$ python3 -q
>>> import numpy as np
>>> np.set_printoptions(precision=1, suppress=True, linewidth=200)
>>> M = np.load("out14.npy")
>>> M
array([[ 1.1, -0.6,  0.6],
       [ 0.3,  0.8,  2.4],
       [ 0.4,  0.8,  0.7],
       [ 0.8, -0.3, -1.1]])
>>> M2 = np.c_[M[:, :1] @ np.array([[7]]), np.array([-3, 0, 1, 3])]
>>> M2
array([[ 7.7, -3. ],
       [ 2.1,  0. ],
       [ 2.8,  1. ],
       [ 5.6,  3. ]])
>>> np.round(np.linalg.lstsq(M, M2[:, 0])[0], 1) + 0
array([7., 0., 0.])
>>> print(np.linalg.matrix_rank(np.c_[M, M2]))
4
>>> np.linalg.matrix_rank(M2)
np.int64(2)
>>> np.round(np.linalg.norm(M2 - M @ np.linalg.lstsq(M, M2)[0], axis=0), 1) + 0
array([0. , 2.2])
>>> m1 = np.load("mat.npy")
>>> print(m1)
[[ -2  -2   2]
 [ -2  -2   3]
 [  0  -2   1]
 [ -3  -4   4]
 [ -2  -6   2]
 [ -3  -9   1]
 [ -2 -12   4]
 [  1 -14   2]
 [ -2 -14  -1]
 [  0 -15   0]
 [ -2 -13  -1]
 [ -3 -16  -1]
 [ -2 -18   0]
 [ -2 -16   3]
 [ -1 -19   2]
 [ -4 -22   1]
 [ -1 -19   3]
 [  2 -21   2]
 [ -1 -23   1]
 [ -4 -25   3]
 [ -5 -25   5]
 [ -7 -23   2]
 [ -4 -25   0]
 [ -1 -26  -2]
 [ -4 -29  -4]]
>>> M2 = np.c_[m1[:, :2] @ np.array([[7, 3], [9, 2]]), np.array([8, 5, -3, -6, -3, 3, 4, -5, 7, 6, -2, 1, -3, -3, -2, 1, -2, 2, -1, 7, 7, 0, 9, -4, -4])]
>>> M2
array([[ -32,  -10,    8],
       [ -32,  -10,    5],
       [ -18,   -4,   -3],
       [ -57,  -17,   -6],
       [ -68,  -18,   -3],
       [-102,  -27,    3],
       [-122,  -30,    4],
       [-119,  -25,   -5],
       [-140,  -34,    7],
       [-135,  -30,    6],
       [-131,  -32,   -2],
       [-165,  -41,    1],
       [-176,  -42,   -3],
       [-158,  -38,   -3],
       [-178,  -41,   -2],
       [-226,  -56,    1],
       [-178,  -41,   -2],
       [-175,  -36,    2],
       [-214,  -49,   -1],
       [-253,  -62,    7],
       [-260,  -65,    7],
       [-256,  -67,    0],
       [-253,  -62,    9],
       [-241,  -55,   -4],
       [-289,  -70,   -4]])
>>> np.linalg.norm(np.linalg.qr(m1)[0].T @ M2, axis=0) ** 2 / ((M2 ** 2).sum(axis=0) + 1e-12)
array([1. , 1. , 0.1])
>>> np.round(np.linalg.norm(M2 - m1 @ np.linalg.lstsq(m1, M2)[0], axis=0), 1) + 0
array([ 0. ,  0. , 21.6])
>>> np.linalg.matrix_rank(np.c_[m1, M2])
np.int64(4)
